$ python3 -q
>>> import numpy as np
>>> from numpy import linalg as LA
>>> np.set_printoptions(precision=2, suppress=True, linewidth=140, floatmode="fixed")
>>> B = np.array([[-1, -2, -1, -2, -1],
...     [1, -2, 0, 2, -2],
...     [-2, -2, 2, -2, -1],
...     [0, 0, -2, -1, 1],
...     [1, 2, -1, 1, -2]])
>>> W0 = np.triu(B)
>>> W0
array([[-1, -2, -1, -2, -1],
       [ 0, -2,  0,  2, -2],
       [ 0,  0,  2, -2, -1],
       [ 0,  0,  0, -1,  1],
       [ 0,  0,  0,  0, -2]])
>>> # triangular, det is the product of the diagonal
>>> B = W0 / LA.norm(W0, axis=1, keepdims=True)
>>> C2 = B @ B.T
>>> np.argwhere(np.triu(np.abs(C2) > 0.95, 1))
array([], shape=(0, 2), dtype=int64)
>>> (np.abs(C2) > 0.9).astype(int)
array([[1, 0, 0, 0, 0],
       [0, 1, 0, 0, 0],
       [0, 0, 1, 0, 0],
       [0, 0, 0, 1, 0],
       [0, 0, 0, 0, 1]])
>>> LA.norm(B, axis=1)
array([1.00, 1.00, 1.00, 1.00, 1.00])
>>> rng = np.random.default_rng(2557)
>>> idx = rng.permutation(5)
>>> idx
array([1, 2, 4, 0, 3])
>>> B = W0[idx][:, idx]
>>> np.allclose(B, W0)
False
>>> B
array([[-2,  0, -2,  0,  2],
       [ 0,  2, -1,  0, -2],
       [ 0,  0, -2,  0,  0],
       [-2, -1, -1, -1, -2],
       [ 0,  0,  1,  0, -1]])
>>> q, vecs = LA.qr(B[:, :1])[0], LA.qr(B[:, 1:])[0]
>>> s = LA.svd(q.T @ vecs, compute_uv=False)
>>> round(float(LA.norm(q @ q.T - vecs @ vecs.T, 2)), 2)
1.0
>>> np.degrees(np.arccos(s.clip(0, 1)))
array([18.43])
>>> s
array([0.95])
>>> B = np.array([[2, -3], [0, -2], [3, 2], [-2, 0], [0, -2]])
>>> np.einsum("ik,kj->ij", W0, B)
array([[-1,  7],
       [-4,  8],
       [10,  6],
       [ 2, -2],
       [ 0,  4]])
>>> W0 @ B
array([[-1,  7],
       [-4,  8],
       [10,  6],
       [ 2, -2],
       [ 0,  4]])
>>> P = np.triu(np.array([[-2, -1, -4, -4, -4],
...     [2, -5, -5, -5, -2],
...     [-5, -1, 0, -4, 2],
...     [-2, -4, 0, -3, -5],
...     [-5, 3, 0, 2, -5]]), 1) + np.eye(5)
>>> B = P @ W0 @ LA.inv(P)
>>> round(float(LA.det(B)), 2)
8.0
>>> B
array([[  -1.00,   -1.00,  -18.00,  -73.00, -326.00],
       [   0.00,   -2.00,  -20.00,  -73.00, -327.00],
       [   0.00,    0.00,    2.00,   10.00,   37.00],
       [   0.00,    0.00,    0.00,   -1.00,    6.00],
       [   0.00,    0.00,    0.00,    0.00,   -2.00]])
>>> np.poly(B)
array([  1.00,   4.00,   1.00, -14.00, -20.00,  -8.00])
>>> np.trace(B), np.trace(W0)
(np.float64(-4.0), np.int64(-4))
>>> LA.matrix_rank(B)
np.int64(5)
